$ ipython --no-banner

In [1]: import numpy as np

In [2]: from numpy import linalg as LA

In [3]: np.set_printoptions(suppress=True, linewidth=140)

In [4]: rd = lambda a: np.round(a, 2) + 0

In [5]: F = np.load("data.npy")

In [6]: F
Out[6]: 
array([[-1,  0,  0],
       [-1,  2,  0],
       [ 2,  0, -9]])

In [7]: [int(LA.matrix_rank(LA.matrix_power(F, p))) for p in range(1, 4)]
Out[7]: [3, 3, 3]

In [8]: LA.matrix_rank(F - F[0, 0] * np.eye(3))
Out[8]: np.int64(2)

In [9]: np.prod(np.diag(F)), rd(LA.det(F))
Out[9]: (np.int64(18), np.float64(18.0))

In [10]: F @ F
Out[10]: 
array([[  1,   0,   0],
       [ -1,   4,   0],
       [-20,   0,  81]])

In [11]: LA.matrix_power(F - np.diag(np.diag(F)), 3)
Out[11]: 
array([[0, 0, 0],
       [0, 0, 0],
       [0, 0, 0]])

In [12]: W0 = np.loadtxt("sample13.csv", delimiter=",")

In [13]: W0
Out[13]: 
array([[-5., -1., -1.],
       [ 2.,  1.,  3.],
       [ 2.,  5.,  5.]])

In [14]: r0 = np.array([-4, -4, 3])

In [15]: other = W0 + np.outer(r0, np.eye(3)[0])

In [16]: rd(LA.det(other) / LA.det(W0)), rd(1 + LA.solve(W0, r0)[0])
Out[16]: (np.float64(1.74), np.float64(1.74))

In [17]: other = np.array([[3, 4, 0], [0, 4, 1]])

In [18]: W2 = np.kron(other, W0)

In [19]: rd(LA.norm(W2, 2)), rd(LA.norm(other, 2) * LA.norm(W0, 2))
Out[19]: (np.float64(53.69), np.float64(53.69))

In [20]: W2
Out[20]: 
array([[-15.,  -3.,  -3., -20.,  -4.,  -4.,  -0.,  -0.,  -0.],
       [  6.,   3.,   9.,   8.,   4.,  12.,   0.,   0.,   0.],
       [  6.,  15.,  15.,   8.,  20.,  20.,   0.,   0.,   0.],
       [ -0.,  -0.,  -0., -20.,  -4.,  -4.,  -5.,  -1.,  -1.],
       [  0.,   0.,   0.,   8.,   4.,  12.,   2.,   1.,   3.],
       [  0.,   0.,   0.,   8.,  20.,  20.,   2.,   5.,   5.]])

In [21]: W2.shape
Out[21]: (6, 9)

In [22]: x0 = np.array([-3, -1, 2])

In [23]: LA.norm(W0 @ x0) <= LA.norm(W0, 2) * LA.norm(x0) + 1e-9
Out[23]: np.True_

In [24]: W0 @ (2 * x0)
Out[24]: array([28., -2., -2.])

In [25]: W0 @ np.ones(3)
Out[25]: array([-7.,  6., 12.])

In [26]: W0 * x0
Out[26]: 
array([[15.,  1., -2.],
       [-6., -1.,  6.],
       [-6., -5., 10.]])

In [27]: (W0 * x0).sum(axis=1)
Out[27]: array([14., -1., -1.])

In [28]: W0 @ np.eye(3)[2]
Out[28]: array([-1.,  3.,  5.])

In [29]: other = LA.inv(W0)

In [30]: rd(LA.inv(other))
Out[30]: 
array([[-5., -1., -1.],
       [ 2.,  1.,  3.],
       [ 2.,  5.,  5.]])

In [31]: rd(LA.cond(W0))
Out[31]: np.float64(6.78)

In [32]: rd(LA.det(W0) * other)
Out[32]: 
array([[-10.,   0.,  -2.],
       [ -4., -23.,  13.],
       [  8.,  23.,  -3.]])

In [33]: x0 = np.array([-1, -2, 1])

In [34]: rhs = W0 @ x0

In [35]: rhs
Out[35]: array([ 6., -1., -7.])

In [36]: rd(LA.solve(W0, rhs))
Out[36]: array([-1., -2.,  1.])

In [37]: m1 = np.diag(np.array([2, -2, 1]))

In [38]: m1
Out[38]: 
array([[ 2,  0,  0],
       [ 0, -2,  0],
       [ 0,  0,  1]])

In [39]: rd(LA.det(m1[::-1]))
Out[39]: np.float64(4.0)

In [40]: rd(LA.eigvals(m1).sum().real)
Out[40]: np.float64(1.0)

In [41]: rd(LA.det(2 * m1)), rd(LA.det(m1))
Out[41]: (np.float64(-32.0), np.float64(-4.0))

In [42]: x0 = np.array([-2, 4, -3])

In [43]: np.einsum("ij,j->i", m1, x0)
Out[43]: array([-4, -8, -3])

In [44]: (m1 @ x0).argmax()
Out[44]: np.int64(2)

In [45]: LA.norm(m1 @ x0) <= LA.norm(m1, 2) * LA.norm(x0) + 1e-9
Out[45]: np.True_

In [46]: m1 * x0
Out[46]: 
array([[-4,  0,  0],
       [ 0, -8,  0],
       [ 0,  0, -3]])

In [47]: (m1 * x0).sum(axis=1)
Out[47]: array([-4, -8, -3])

In [48]: M = np.array([[5, 8, 0],
    ...:     [0, 0, 8],
    ...:     [5, 8, 0],
    ...:     [8, 17, 0],
    ...:     [9, 20, 0],
    ...:     [11, 26, 0],
    ...:     [12, 29, 0],
    ...:     [12, 29, 0],
    ...:     [0, 0, 20],
    ...:     [0, 0, 20]])

In [49]: other = np.c_[M[:, :1] @ np.array([[7]]), np.array([0, 1, 1, 3, 1, 2, 2, 2, 3, 3])]

In [50]: other
Out[50]: 
array([[35,  0],
       [ 0,  1],
       [35,  1],
       [56,  3],
       [63,  1],
       [77,  2],
       [84,  2],
       [84,  2],
       [ 0,  3],
       [ 0,  3]])

In [51]: rd(LA.norm(other - M @ LA.lstsq(M, other)[0], axis=0))
Out[51]: array([0.  , 1.93])

In [52]: rd(LA.lstsq(M, other[:, 0])[0])
Out[52]: array([7., 0., 0.])

In [53]: rd(LA.norm(LA.qr(M)[0].T @ other, axis=0) ** 2 / ((other ** 2).sum(axis=0) + 1e-12))
Out[53]: array([1.  , 0.91])

In [54]: LA.matrix_rank(np.c_[M, other])
Out[54]: np.int64(4)

In [55]: Ac = M - M.mean(axis=0)

In [56]: V = LA.svd(Ac)[2][:2]

In [57]: other = Ac - Ac @ V.T @ V

In [58]: rd((Ac @ V.T).std(axis=0))
Out[58]: array([13.85,  4.81])

In [59]: LA.norm(other, axis=1).round(6).argmax()
Out[59]: np.int64(1)

In [60]: X = 0.5 ** np.abs(np.subtract.outer(np.arange(4), np.arange(4)))

In [61]: rd(X)
Out[61]: 
array([[1.  , 0.5 , 0.25, 0.12],
       [0.5 , 1.  , 0.5 , 0.25],
       [0.25, 0.5 , 1.  , 0.5 ],
       [0.12, 0.25, 0.5 , 1.  ]])

In [62]: rng = np.random.default_rng(56)

In [63]: labels = rng.permutation(4)

In [64]: labels
Out[64]: array([0, 3, 1, 2])

In [65]: other = X[labels][:, labels]

In [66]: np.allclose(other, X)
Out[66]: False

In [67]: rd(LA.det(other)), rd(LA.det(X[labels]))
Out[67]: (np.float64(0.42), np.float64(0.42))

In [68]: rd(other)
Out[68]: 
array([[1.  , 0.12, 0.5 , 0.25],
       [0.12, 1.  , 0.25, 0.5 ],
       [0.5 , 0.25, 1.  , 0.5 ],
       [0.25, 0.5 , 0.5 , 1.  ]])

In [69]: x0 = np.array([-2, 4, -2, 1])

In [70]: rhs = X @ x0

In [71]: b, lr = np.zeros(4), 1 / LA.norm(X, 2) ** 2

In [72]: for i in range(6):
    ...:     b -= lr * X.T @ (X @ b - rhs)
    ...:     if i % 1 == 0: print(i, round(LA.norm(X @ b - rhs), 2))
    ...: 
0 1.87
1 1.8
2 1.73
3 1.67
4 1.6
5 1.55

In [73]: rd(LA.cond(X))
Out[73]: np.float64(5.56)

In [74]: rd(b)
Out[74]: array([-0.24,  1.13,  0.05,  0.29])

In [75]: w, V = LA.eig(X)

In [76]: rd(w)
Out[76]: array([2.09, 1.  , 0.54, 0.38])

In [77]: rd(np.prod(w))
Out[77]: np.float64(0.42)

In [78]: w, V = LA.eigh(X)

In [79]: x0 = np.array([-9, 4, 5, -2])

In [80]: (np.sign(V[:, -1].round(6)) == np.sign(V[0, -1].round(6))).astype(int)
Out[80]: array([1, 1, 1, 1])

In [81]: x0 @ X @ x0
Out[81]: np.float64(78.0)

In [82]: np.abs(X).sum(axis=1).max(), rd(np.abs(w).max())
Out[82]: (np.float64(2.25), np.float64(2.09))

In [83]: rd(LA.eigvalsh(X[1:, 1:]))
Out[83]: array([0.41, 0.75, 1.84])

In [84]: rd(V * np.abs(w) @ V.T)
Out[84]: 
array([[1.  , 0.5 , 0.25, 0.12],
       [0.5 , 1.  , 0.5 , 0.25],
       [0.25, 0.5 , 1.  , 0.5 ],
       [0.12, 0.25, 0.5 , 1.  ]])

In [85]: rd(V * np.maximum(w, 0) @ V.T)
Out[85]: 
array([[1.  , 0.5 , 0.25, 0.12],
       [0.5 , 1.  , 0.5 , 0.25],
       [0.25, 0.5 , 1.  , 0.5 ],
       [0.12, 0.25, 0.5 , 1.  ]])

In [86]: rd(x0 @ X @ x0 / (x0 @ x0)), rd(w[0]), rd(w[-1])
Out[86]: (np.float64(0.62), np.float64(0.37), np.float64(2.09))

In [87]: other = X / np.sqrt((X ** 2).mean(axis=1, keepdims=True))

In [88]: LA.matrix_rank(other) == LA.matrix_rank(X)
Out[88]: np.True_

In [89]: rd(other[3])
Out[89]: array([0.22, 0.43, 0.87, 1.74])

In [90]: LA.matrix_rank(X - X.mean(axis=1, keepdims=True))
Out[90]: np.int64(3)

In [91]: rd(LA.norm(other, axis=1))
Out[91]: array([2., 2., 2., 2.])

In [92]: E = np.loadtxt("dump.csv", delimiter=",")

In [93]: E
Out[93]: 
array([[0.5 , 0.  , 0.5 , 0.  ],
       [0.  , 0.5 , 0.5 , 0.  ],
       [0.25, 0.  , 0.5 , 0.25],
       [0.  , 0.  , 0.  , 1.  ]])

In [94]: labels = rng.permutation(4)

In [95]: labels
Out[95]: array([0, 2, 1, 3])

In [96]: other = E[labels][:, labels]

In [97]: np.diag(other)
Out[97]: array([0.5, 0.5, 0.5, 1. ])

In [98]: rd(LA.det(other)), rd(LA.det(E[labels]))
Out[98]: (np.float64(0.06), np.float64(-0.06))

In [99]: W0 @ W0
Out[99]: 
array([[21., -1., -3.],
       [-2., 14., 16.],
       [10., 28., 38.]])

In [100]: np.allclose(W0, W0.T)
Out[100]: False

In [101]: rd(np.sort(np.abs(LA.eigvals(W0))))
Out[101]: array([1.41, 4.63, 7.04])

In [102]: rd(LA.det(W0))
Out[102]: np.float64(46.0)

In [103]: np.allclose(W0 @ W0.T, W0.T @ W0)
Out[103]: False

In [104]: Q, Rm = LA.qr(m1)

In [105]: Q.T @ Q
Out[105]: 
array([[1., 0., 0.],
       [0., 1., 0.],
       [0., 0., 1.]])

In [106]: np.abs(np.diag(Rm))
Out[106]: array([2., 2., 1.])

In [107]: Rm
Out[107]: 
array([[ 2.,  0.,  0.],
       [ 0., -2.,  0.],
       [ 0.,  0.,  1.]])

In [108]: np.trace(Q @ Q.T)
Out[108]: np.float64(3.0)

In [109]: data = np.load("run10.npy")

In [110]: data
Out[110]: 
array([[ 18,   3,   1,   2],
       [  0,   8,   3,   0],
       [  2,   2, -12,   1],
       [  0,   2,   1,   5]])

In [111]: def softmax(z):
     ...:     e = np.exp(z - z.max(axis=-1, keepdims=True))
     ...:     return e / e.sum(axis=-1, keepdims=True)
     ...: 

In [112]: rd(softmax(data[2] + 4))
Out[112]: array([0.42, 0.42, 0.  , 0.16])

In [113]: scores = data @ data.T / np.sqrt(4)

In [114]: softmax(scores)[2] @ data
Out[114]: array([  2.,   2., -12.,   1.])

In [115]: rd(softmax(scores))
Out[115]: 
array([[1.  , 0.  , 0.  , 0.  ],
       [0.  , 1.  , 0.  , 0.  ],
       [0.  , 0.  , 1.  , 0.  ],
       [0.  , 0.  , 0.  , 0.99]])

In [116]: w, V = LA.eig(data)

In [117]: rd(w)
Out[117]: array([-12.37,  18.14,   8.26,   4.96])

In [118]: T = np.stack([data, 2 * data, data[::-1]])

In [119]: LA.matrix_rank(T.reshape(3, -1))
Out[119]: np.int64(2)

In [120]: LA.matrix_rank(T)
Out[120]: array([4, 4, 4])

In [121]: T.sum(axis=0)
Out[121]: 
array([[ 54,  11,   4,  11],
       [  2,  26,  -3,   1],
       [  6,  14, -33,   3],
       [ 18,   9,   4,  17]])

In [122]: np.einsum("bij,cij->bc", T, T)
Out[122]: 
array([[ 594, 1188,   -6],
       [1188, 2376,  -12],
       [  -6,  -12,  594]])

In [123]: rd(LA.norm(T, axis=(1, 2)))
Out[123]: array([24.37, 48.74, 24.37])

In [124]: J = np.load("test6.npy")

In [125]: J
Out[125]: 
array([[-2, -1, -1,  3],
       [-2, -1,  2,  2],
       [-2, -2, -2, -2],
       [-3,  1, -1, -1]])

In [126]: x0 = np.array([-2, -1, 3, -3])

In [127]: rhs = J @ x0

In [128]: b, lr = np.zeros(4), 1 / LA.norm(J, 2) ** 2

In [129]: for i in range(30):
     ...:     b -= lr * J.T @ (J @ b - rhs)
     ...:     if i % 5 == 0: print(i, round(LA.norm(J @ b - rhs), 2))
     ...: 
0 7.95
5 3.01
10 1.19
15 0.48
20 0.2
25 0.08

In [130]: rd(LA.cond(J))
Out[130]: np.float64(2.47)
